$ python3 -q
>>> import numpy as np
>>> from numpy import linalg as LA
>>> np.set_printoptions(precision=2, suppress=True, linewidth=200, sign=" ")
>>> W0 = np.load("dump.npy")
>>> print(W0)
[[ -1.7   0.8   0.8]
 [ -0.8  -0.9  -0.8]
 [ -2.   -1.2  -0.4]
 [  3.5   0.3  -0.2]
 [ -1.7   0.7  -1.4]
 [  0.2  -1.    0.4]
 [  1.4   2.   -0.5]
 [ -0.3  -2.4   1.2]
 [ -0.4  -0.9   0.4]
 [  0.4   0.6   0.3]
 [ -0.5 -11.5  -4. ]
 [  0.    0.7   1.7]
 [  1.5   0.   -0.7]
 [ -1.2   1.3  -0.6]
 [  2.1  -0.3   0.6]
 [  0.1   1.    1.8]]
>>> dist = LA.norm(W0[:, None] - W0[None], axis=-1)
>>> print((dist + 1e9 * np.eye(16)).round(6).argmin(axis=1))
[ 13   8   1  14  13   8   9   5   5  11   7  15  14   4  12  11]
>>> print(dist[:5, :5])
[[ 0.    2.5   2.35  5.32  2.2 ]
 [ 2.5   0.    1.3   4.5   1.93]
 [ 2.35  1.3   0.    5.7   2.17]
 [ 5.32  4.5   5.7   0.    5.35]
 [ 2.2   1.93  2.17  5.35  0.  ]]
>>> print(np.flatnonzero(dist[7] < dist.mean() / 2))
[ 5  7  8]
>>> A = np.loadtxt("mat.csv", delimiter=",")
>>> print(A)
[[-0.7 -0.1  1.1]
 [-1.5 -0.9 -1. ]
 [-2.   1.5 -1.4]
 [-0.1  0.5  0.2]]
>>> def softmax(z):
...     e = np.exp(z - z.max(axis=-1, keepdims=True))
...     return e / e.sum(axis=-1, keepdims=True)
... 
>>> print(softmax(A[1]))
[ 0.22  0.41  0.37]
>>> print(softmax(A).sum(axis=1))
[ 1.  1.  1.  1.]
>>> print(softmax(A[1] + -2))
[ 0.22  0.41  0.37]
>>> S = A @ A.T / np.sqrt(3)
>>> print(softmax(S + np.triu(np.full(S.shape, -np.inf), 1)))
[[ 1.    0.    0.    0.  ]
 [ 0.09  0.91  0.    0.  ]
 [ 0.01  0.05  0.94  0.  ]
 [ 0.25  0.16  0.32  0.26]]
>>> print(softmax(S)[1] @ A)
[-1.56 -0.02 -0.96]
>>> print(softmax(S))
[[ 0.47  0.18  0.15  0.2 ]
 [ 0.06  0.58  0.32  0.04]
 [ 0.01  0.05  0.93  0.01]
 [ 0.25  0.16  0.32  0.26]]
>>> print(softmax(S).round(6).argmax(axis=1))
[ 0  1  2  2]
>>> Q = A.astype(float).copy()
>>> for j in range(3):
...     Q[:, j] -= Q[:, :j] @ (Q[:, :j].T @ Q[:, j])
...     Q[:, j] /= LA.norm(Q[:, j])
... 
>>> print(np.round(Q.T @ A, 2) + 0)
[[ 2.6  -0.63  1.35]
 [ 0.    1.71 -0.21]
 [ 0.    0.    1.53]]
>>> print(Q)
[[-0.27 -0.16  0.94]
 [-0.58 -0.74 -0.25]
 [-0.77  0.59 -0.15]
 [-0.04  0.28  0.2 ]]
>>> x = np.array([-1, 0, -1])
>>> y = Q @ x
>>> c, lr = np.zeros(3), 1 / LA.norm(Q, 2) ** 2
>>> for i in range(300):
...     c -= lr * Q.T @ (Q @ c - y)
...     if i % 50 == 0: print(i, round(LA.norm(Q @ c - y), 2))
... 
0 0.0
50 0.0
100 0.0
150 0.0
200 0.0
250 0.0
>>> print(c.round(2) + 0)
[-1.  0. -1.]
>>> print(round(float(LA.cond(Q)), 2))
1.0
>>> print(np.round(LA.norm(A[0] - A[1]), 2))
2.39
>>> print(np.round(A[0] @ A[1], 2))
0.04
>>> print(LA.norm(A, axis=1).argmax())
2
>>> w1 = np.array([[2, 1, 2, 2, 1], [3, 2, 3, 3, 0], [1, 3, 0, 2, 1]])
>>> c = np.array([1, -5, -1, -4, 4])
>>> H = np.maximum(A @ w1 + c, 0)
>>> print((H > 0).astype(int))
[[ 1  0  0  0  1]
 [ 0  0  0  0  1]
 [ 1  0  0  0  1]
 [ 1  0  1  0  1]]
>>> print((H > 0).mean(axis=0))
[ 0.75  0.    0.25  0.    1.  ]
>>> W2 = np.array([[-2, -2], [3, -2], [1, 2], [-1, 1], [-3, 2]])
>>> print(w1 @ W2)
[[-4  2]
 [ 0 -1]
 [ 2 -4]]
>>> print(H @ W2)
[[-14.    8. ]
 [ -4.5   3. ]
 [ -2.    1. ]
 [-17.    3.8]]
>>> E = np.tril(np.array([[3, 1, 1, 1], [2, 1, 2, 1], [0, 2, 0, 3], [3, 3, 0, 0]]), -1) + np.eye(4, dtype=int)
>>> print(E)
[[ 1  0  0  0]
 [ 2  1  0  0]
 [ 0  2  1  0]
 [ 3  3  0  1]]
>>> x = np.array([2, -6, -8, 9])
>>> print(E @ np.ones(4))
[ 1.  3.  3.  7.]
>>> print(E @ np.eye(4)[2])
[ 0.  0.  1.  0.]
>>> print(E @ x)
[  2  -2 -20  -3]
>>> vals, vecs = LA.eig(E)
>>> print(np.prod(vals))
1.0
>>> print(E @ vecs[:, 0] - vals[0] * vecs[:, 0])
[ 0.  0.  0.  0.]
>>> rng = np.random.default_rng(5936)
>>> labels = rng.permutation(4)
>>> print(labels)
[ 0  2  3  1]
>>> other = E[labels][:, labels]
>>> print(np.trace(other))
4
>>> print(round(LA.norm(E, 1), 2), round(float(LA.norm(E, np.inf)), 2))
6.0 7.0
>>> print(np.round(LA.norm(E[0], 1), 2), np.round(LA.norm(E[0], np.inf), 2))
1.0 1.0
>>> print(np.round(LA.norm(E, 2), 2))
5.08
>>> print(round(LA.norm(E) ** 2 / LA.norm(E, 2) ** 2, 2))
1.16
>>> print(LA.norm(E, axis=1).argmax())
3
>>> print(round(LA.norm(E, "nuc"), 2))
7.83
>>> other = E / LA.norm(E, axis=1, keepdims=True)
>>> G = other @ other.T
>>> print((np.abs(G) > 0.9).astype(int))
[[ 1  0  0  0]
 [ 0  1  0  1]
 [ 0  0  1  0]
 [ 0  1  0  1]]
>>> print(LA.norm(other, axis=1))
[ 1.  1.  1.  1.]
>>> print(G)
[[ 1.    0.89  0.    0.69]
 [ 0.89  1.    0.4   0.92]
 [ 0.    0.4   1.    0.62]
 [ 0.69  0.92  0.62  1.  ]]
>>> print(np.round(np.degrees(np.arccos(np.clip(G[2, 3], -1, 1))), 2))
52.01
>>> print(G[2])
[ 0.    0.4   1.    0.62]
>>> mat = np.loadtxt("x.csv", delimiter=",")
>>> print(mat)
[[-1.  0.  0.]
 [ 0. -1.  0.]
 [ 0.  0.  1.]]
>>> x = np.array([2, 3, 2])
>>> y = mat @ x
>>> print(y)
[-2. -3.  2.]
>>> print(LA.solve(mat, mat[:, 2]))
[-0. -0.  1.]
>>> print(LA.solve(mat, y))
[ 2.  3.  2.]
>>> print(LA.solve(mat, 2 * y))
[ 4.  6.  4.]
>>> P = np.triu(np.array([[-3, 3, 2], [-2, 3, -2], [-2, 0, -1]]), 1) + np.eye(3)
>>> other = P @ mat @ LA.inv(P)
>>> print(round(float(LA.det(other)), 2))
1.0
>>> M = np.load("data.npy")
>>> print(M)
[[ 2  0  0  0]
 [ 0  2  0  0]
 [ 0  0  1  0]
 [ 0  0  0  0]]
>>> r0 = np.array([0, 0, -3])
>>> other = mat + np.outer(r0, np.eye(3)[2])
>>> print(other)
[[-1.  0.  0.]
 [ 0. -1.  0.]
 [ 0.  0. -2.]]
>>> print(LA.matrix_rank(other - mat))
1
>>> vals, vecs = LA.eigh(M)
>>> x = np.array([-3, 3, 3, 2])
>>> print(x @ M @ x)
45
>>> print(np.unique(M.round(6), axis=0).shape)
(4, 4)
>>> print(M @ LA.pinv(M) @ M)
[[ 2.  0.  0.  0.]
 [ 0.  2.  0.  0.]
 [ 0.  0.  1.  0.]
 [ 0.  0.  0.  0.]]
>>> print(np.round(np.trace(LA.pinv(M) @ M), 2))
3.0
>>> print(LA.lstsq(M[:-1].T, M[-1])[2])
3
>>> arr = np.array([[0.0, 0.0, 2.0], [0.0, 0.0, 0.0], [2.0, 0.0, 0.0]])
>>> print(np.abs(np.diag(LA.qr(arr)[1])) > 1e-9)
[ True False  True]
>>> print(np.allclose(arr[:-1].T @ LA.lstsq(arr[:-1].T, arr[-1])[0], arr[-1]))
False
>>> print(arr @ LA.pinv(arr) @ arr)
[[ 0.  0.  2.]
 [ 0.  0.  0.]
 [ 2.  0.  0.]]
>>> labels = rng.permutation(3)
>>> print(labels)
[ 1  0  2]
>>> other = arr[labels][:, labels]
>>> print(np.trace(other))
0.0
>>> print(np.round(LA.det(other), 2), round(LA.det(arr[labels]), 2))
0.0 0.0
>>> print(other)
[[ 0.  0.  0.]
 [ 0.  0.  2.]
 [ 0.  2.  0.]]
>>> print(LA.svd(arr, compute_uv=False))
[ 2.  2.  0.]
>>> print(arr @ arr.T)
[[ 4.  0.  0.]
 [ 0.  0.  0.]
 [ 0.  0.  4.]]
>>> print(arr[:, 2] @ arr[:, 0])
0.0
>>> data = np.load("arr.npy")
>>> print(data)
[[ 4.  1.  0.]
 [ 0.  4.  1.]
 [ 0.  0.  4.]]
>>> other = data + rng.integers(-2, 3, (3, 2)) @ rng.integers(-2, 3, (2, 3))
>>> print(other)
[[ 6.  2.  3.]
 [ 0.  4.  1.]
 [-4.  0.  0.]]
>>> print(LA.matrix_rank(other - data, tol=1e-8))
2
>>> print(other - data)
[[ 2.  1.  3.]
 [ 0.  0.  0.]
 [-4.  0. -4.]]
>>> vals, vecs = LA.eig(data)
>>> print(vals)
[ 4.  4.  4.]
>>> print(np.sort(LA.eigvals(data.T)))
[ 4.  4.  4.]
>>> print(np.prod(vals))
64.0
>>> print(np.sort(LA.eigvals(LA.inv(data))))
[ 0.25  0.25  0.25]
>>> print(softmax(data[0] + -2))
[ 0.94  0.05  0.02]
>>> print(softmax(data).sum(axis=1))
[ 1.  1.  1.]
>>> S = data @ data.T / np.sqrt(3)
>>> print(np.round(softmax(S + np.triu(np.full(S.shape, -np.inf), 1)), 2) + 0)
[[ 1.  0.  0.]
 [ 0.  1.  0.]
 [ 0.  0.  1.]]
>>> print(np.round(softmax(S)[0] @ data, 2) + 0)
[ 4.  1.  0.]
>>> print(softmax(S).round(6).argmax(axis=1))
[ 0  1  2]
>>> print(np.round(softmax(S), 2) + 0)
[[ 1.  0.  0.]
 [ 0.  1.  0.]
 [ 0.  0.  1.]]
>>> print(round(LA.det(2 * data), 2), round(LA.det(data), 2))
512.0 64.0
>>> print(np.round(LA.det(data.T), 2))
64.0
>>> print(LA.eigvals(data))
[ 4.  4.  4.]
>>> print(np.round(LA.eigvals(data).sum().real, 2))
12.0
>>> print(np.kron(np.eye(2, dtype=int), data))
[[ 4.  1.  0.  0.  0.  0.]
 [ 0.  4.  1.  0.  0.  0.]
 [ 0.  0.  4.  0.  0.  0.]
 [ 0.  0.  0.  4.  1.  0.]
 [ 0.  0.  0.  0.  4.  1.]
 [ 0.  0.  0.  0.  0.  4.]]
>>> print(np.einsum("ij,ji->", data, data))
48.0
>>> feats = np.load("out0.npy")
>>> print(feats)
[[ 0.2   0.2   0.4   0.2 ]
 [ 0.25  0.38  0.25  0.12]
 [ 0.33  0.17  0.5   0.  ]
 [ 0.    0.33  0.17  0.5 ]]
>>> print(feats @ np.ones(4))
[ 1.  1.  1.  1.]
>>> pr = np.eye(4)[2]
>>> for _ in range(4):
...     pr = pr @ feats
...     print(pr.round(2))
... 
[ 0.33  0.17  0.5   0.  ]
[ 0.28  0.21  0.42  0.09]
[ 0.25  0.23  0.39  0.13]
[ 0.24  0.24  0.37  0.14]
